$ python -q
>>> import numpy as np
>>> from numpy import linalg as LA
>>> np.set_printoptions(precision=2, suppress=True, linewidth=140, legacy="1.25")
>>> E = np.load("mat.npy")
>>> E
array([[  8.3 ,  14.15, -14.55,  -1.55,  -2.32,  -7.74, -12.7 ],
       [  2.34,   4.74,  -4.22,  -4.07,  -4.56,   0.73,  -5.81],
       [  3.99,   6.72,  -5.2 ,  -2.74,   1.1 ,  -2.25,  -6.46],
       [  1.41,   2.82,  -1.24,  -4.  ,  -1.25,   1.59,  -3.83],
       [ -0.59,  -0.6 ,   3.03,  -4.58,   0.14,   4.17,  -0.98],
       [  1.68,   3.22,  -1.61,  -3.86,  -0.9 ,   1.18,  -4.07],
       [  3.42,   6.73,  -6.96,  -3.9 ,  -6.47,  -0.51,  -7.64],
       [  8.34,  14.05, -14.13,  -1.37,  -0.97,  -7.97, -12.42],
       [ -1.1 ,   0.06,  -0.5 ,  -6.27, -11.84,   6.37,  -3.33],
       [  2.44,   4.84,  -4.19,  -3.96,  -3.97,   0.52,  -5.79],
       [ -0.87,  -0.2 ,   1.  ,  -5.53,  -6.66,   5.4 ,  -2.33],
       [  0.8 ,   2.74,  -2.83,  -5.15,  -8.56,   3.35,  -4.89],
       [  0.78,   1.92,  -0.44,  -4.37,  -2.29,   2.59,  -3.29],
       [  1.85,   3.59,  -2.2 ,  -3.88,  -1.62,   1.03,  -4.47],
       [  1.3 ,   2.56,  -0.79,  -3.96,  -0.58,   1.66,  -3.52],
       [  4.46,   7.48,  -6.06,  -2.56,   1.14,  -2.9 ,  -7.04],
       [  0.56,   1.82,  -0.78,  -4.7 ,  -4.29,   3.14,  -3.52],
       [  0.97,   2.58,  -1.82,  -4.63,  -4.98,   2.66,  -4.21],
       [ -1.26,  -0.18,  -0.22,  -6.33, -11.86,   6.58,  -3.15],
       [  5.02,   9.07,  -9.14,  -3.03,  -4.28,  -2.99,  -9.09],
       [  3.87,   6.67,  -5.41,  -2.94,  -0.09,  -1.93,  -6.6 ],
       [  1.76,   2.98,  -0.66,  -3.46,   2.03,   0.7 ,  -3.44],
       [  2.53,   5.1 ,  -4.7 ,  -4.03,  -4.87,   0.5 ,  -6.14],
       [  1.3 ,   2.48,  -0.52,  -3.87,   0.15,   1.56,  -3.34],
       [ -0.79,  -0.08,   0.89,  -5.49,  -6.55,   5.28,  -2.41],
       [  7.85,  13.38, -13.6 ,  -1.68,  -2.  ,  -7.17, -12.06],
       [  1.31,   2.47,  -0.5 ,  -3.86,   0.19,   1.55,  -3.33],
       [  4.37,   7.63,  -6.8 ,  -2.9 ,  -1.3 ,  -2.47,  -7.53],
       [  5.1 ,   9.23,  -9.37,  -3.02,  -4.47,  -3.09,  -9.25],
       [ -1.33,  -2.44,   6.34,  -4.21,   5.29,   4.54,   1.23],
       [  0.16,   1.18,  -0.05,  -4.85,  -4.32,   3.69,  -3.03],
       [  2.15,   4.88,  -5.22,  -4.59,  -8.18,   1.45,  -6.48],
       [  6.59,  11.62, -12.07,  -2.43,  -4.23,  -5.16, -11.05],
       [  4.17,   7.98,  -8.44,  -3.64,  -6.65,  -1.53,  -8.62]])
>>> # rows and columns are dependent
>>> rank = LA.matrix_rank(E)
>>> rank
3
>>> N = LA.svd(E)[2][rank:].T
>>> print([int(LA.matrix_rank(E[:i])) for i in range(1, len(E) + 1)])
[1, 2, 3, 3, 3, 3, 3, 3, 3, 3, 3, 3, 3, 3, 3, 3, 3, 3, 3, 3, 3, 3, 3, 3, 3, 3, 3, 3, 3, 3, 3, 3, 3, 3]
>>> LA.matrix_rank(E.T @ E), LA.matrix_rank(E @ E.T)
(3, 3)
